>>> import numpy as np
>>> import numpy.linalg as la
>>> np.set_printoptions(precision=3, suppress=True, linewidth=200)
>>> data = np.load("a.npy")
>>> data
array([[1, 0, 0, 0, 0, 0],
       [2, 1, 0, 0, 0, 0],
       [0, 1, 1, 0, 0, 0],
       [0, 3, 0, 1, 0, 0],
       [1, 0, 2, 2, 1, 0],
       [2, 0, 2, 1, 1, 1]])
>>> rng = np.random.default_rng(727506)
>>> idx = rng.permutation(6)
>>> idx
array([1, 5, 4, 0, 2, 3])
>>> out = data[idx][:, idx]
>>> out
array([[1, 0, 0, 2, 0, 0],
       [0, 1, 1, 2, 2, 1],
       [0, 0, 1, 1, 2, 2],
       [0, 0, 0, 1, 0, 0],
       [1, 0, 0, 0, 1, 0],
       [3, 0, 0, 0, 0, 1]])
>>> np.diag(out)
array([1, 1, 1, 1, 1, 1])
>>> np.sort(np.abs(la.eigvals(out)))
array([1., 1., 1., 1., 1., 1.])
>>> round(la.det(out), 3), round(float(la.det(data[idx])), 3)
(np.float64(1.0), 1.0)
>>> np.argsort(-la.norm(data, axis=0).round(6), kind="stable")[:3]
array([1, 0, 2])
>>> la.cond(data) > 100
np.True_
>>> np.abs(la.svd(data)[2][-1])
array([0.042, 0.104, 0.108, 0.317, 0.893, 0.278])
>>> [round(float(x), 3) for x in la.svd(data, compute_uv=False)[:3]]
[4.729, 3.256, 2.144]
>>> round(np.log10(la.cond(data)))
2
>>> U, sig, vt = la.svd(data, full_matrices=False)
>>> np.abs(vt[0])
array([0.554, 0.267, 0.572, 0.451, 0.267, 0.139])
>>> sig
array([4.729, 3.256, 2.144, 1.017, 0.634, 0.047])
>>> np.allclose(U * sig @ vt, data)
True
>>> np.round(vt @ vt.T, 3) + 0
array([[1., 0., 0., 0., 0., 0.],
       [0., 1., 0., 0., 0., 0.],
       [0., 0., 1., 0., 0., 0.],
       [0., 0., 0., 1., 0., 0.],
       [0., 0., 0., 0., 1., 0.],
       [0., 0., 0., 0., 0., 1.]])
>>> np.cumsum(sig ** 2) / np.sum(sig ** 2)
array([0.574, 0.845, 0.963, 0.99 , 1.   , 1.   ])
>>> out = np.array([[1, -3, 3, -3], [-3, -2, -2, -1], [-3, 2, 2, -2], [0, 2, 2, 0]])
>>> W2 = np.array([[5, 2, 3, 1], [0, 4, 7, 6], [4, 4, 9, 7], [3, 2, 7, 2]])
>>> E = np.block([[out, np.zeros((4, 4))], [np.zeros((4, 4)), W2]])
>>> E
array([[ 1., -3.,  3., -3.,  0.,  0.,  0.,  0.],
       [-3., -2., -2., -1.,  0.,  0.,  0.,  0.],
       [-3.,  2.,  2., -2.,  0.,  0.,  0.,  0.],
       [ 0.,  2.,  2.,  0.,  0.,  0.,  0.,  0.],
       [ 0.,  0.,  0.,  0.,  5.,  2.,  3.,  1.],
       [ 0.,  0.,  0.,  0.,  0.,  4.,  7.,  6.],
       [ 0.,  0.,  0.,  0.,  4.,  4.,  9.,  7.],
       [ 0.,  0.,  0.,  0.,  3.,  2.,  7.,  2.]])
>>> np.round(la.norm(E, 1), 3), round(float(la.norm(E, np.inf)), 3)
(np.float64(26.0), 24.0)
>>> np.round(la.norm(E) ** 2 / la.norm(E, 2) ** 2, 3)
np.float64(1.318)
>>> la.norm(E, axis=0)
array([ 4.359,  4.583,  4.583,  3.742,  7.071,  6.325, 13.711,  9.487])
>>> la.norm(E, axis=1).argmax()
np.int64(6)
>>> out = E / np.sqrt((E ** 2).mean(axis=1, keepdims=True))
>>> la.matrix_rank(E - E.mean(axis=1, keepdims=True))
np.int64(7)
>>> la.norm(out, axis=1)
array([2.828, 2.828, 2.828, 2.828, 2.828, 2.828, 2.828, 2.828])
>>> out[2]
array([-1.852,  1.234,  1.234, -1.234,  0.   ,  0.   ,  0.   ,  0.   ])
>>> O, evecs = la.qr(E[:, :1])[0], la.qr(E[:, 1:])[0]
>>> sig = la.svd(O.T @ evecs, compute_uv=False)
>>> np.degrees(np.arccos(sig.clip(0, 1)))
array([10.599])
